$ python -q
>>> import numpy as np
>>> from numpy import linalg as LA
>>> np.set_printoptions(precision=1, suppress=True, linewidth=200)
>>> arr = np.loadtxt("dump.csv", delimiter=",")
>>> print(arr)
[[-0.7  0.2  0.7 -0.2]
 [-0.2 -0.5  0.2  0.8]
 [-0.7 -0.1 -0.7 -0.1]
 [-0.1  0.8 -0.2  0.5]]
>>> # keeps lengths
>>> P = np.triu(np.array([[1, 2, 1, 2], [3, 3, 2, 1], [3, 3, 3, 2], [2, 2, 3, 0]]), 1) + np.eye(4)
>>> out = P @ arr @ LA.inv(P)
>>> print(round(np.trace(out), 1), np.round(np.trace(arr), 1))
-1.4 -1.4
>>> print(LA.matrix_rank(out))
4
>>> print(np.round(np.poly(out), 1) + 0)
[ 1.   1.4  0.  -1.4 -1. ]
>>> print(out)
[[-2.   4.8 -7.6 16.8]
 [-1.7  3.4 -6.6 14.2]
 [-0.8  3.2 -6.6 12.6]
 [-0.1  1.  -2.1  3.8]]
>>> print(np.round(LA.det(out), 1))
-1.0
>>> vec = np.array([5, 0, 9, 6])
>>> print(round(float(LA.det(arr)), 1))
-1.0
>>> print(4 - LA.matrix_rank(arr - np.eye(4), tol=1e-8))
1
>>> print(np.sort(np.abs(np.degrees(np.angle(LA.eigvals(arr))))))
[  0.  132.8 132.8 180. ]
>>> print(LA.inv(arr))
[[-0.7 -0.2 -0.7 -0.1]
 [ 0.2 -0.5 -0.1  0.8]
 [ 0.7  0.2 -0.7 -0.2]
 [-0.2  0.8 -0.1  0.5]]
>>> print(np.abs(LA.eigvals(arr)))
[1. 1. 1. 1.]
>>> print(np.round(arr @ arr.T, 1) + 0)
[[1. 0. 0. 0.]
 [0. 1. 0. 0.]
 [0. 0. 1. 0.]
 [0. 0. 0. 1.]]
>>> print(LA.norm(arr, axis=0))
[1. 1. 1. 1.]
>>> T = np.stack([arr, -3 * arr, arr[::-1]])
>>> print(LA.det(T))
[ -1. -81.  -1.]
>>> print(LA.norm(T, axis=(1, 2)))
[2. 6. 2.]
>>> print(LA.matrix_rank(T))
[4 4 4]
>>> print(np.round(np.einsum("bij,cij->bc", T, T), 1) + 0)
[[  4. -12.   0.]
 [-12.  36.   0.]
 [  0.   0.   4.]]
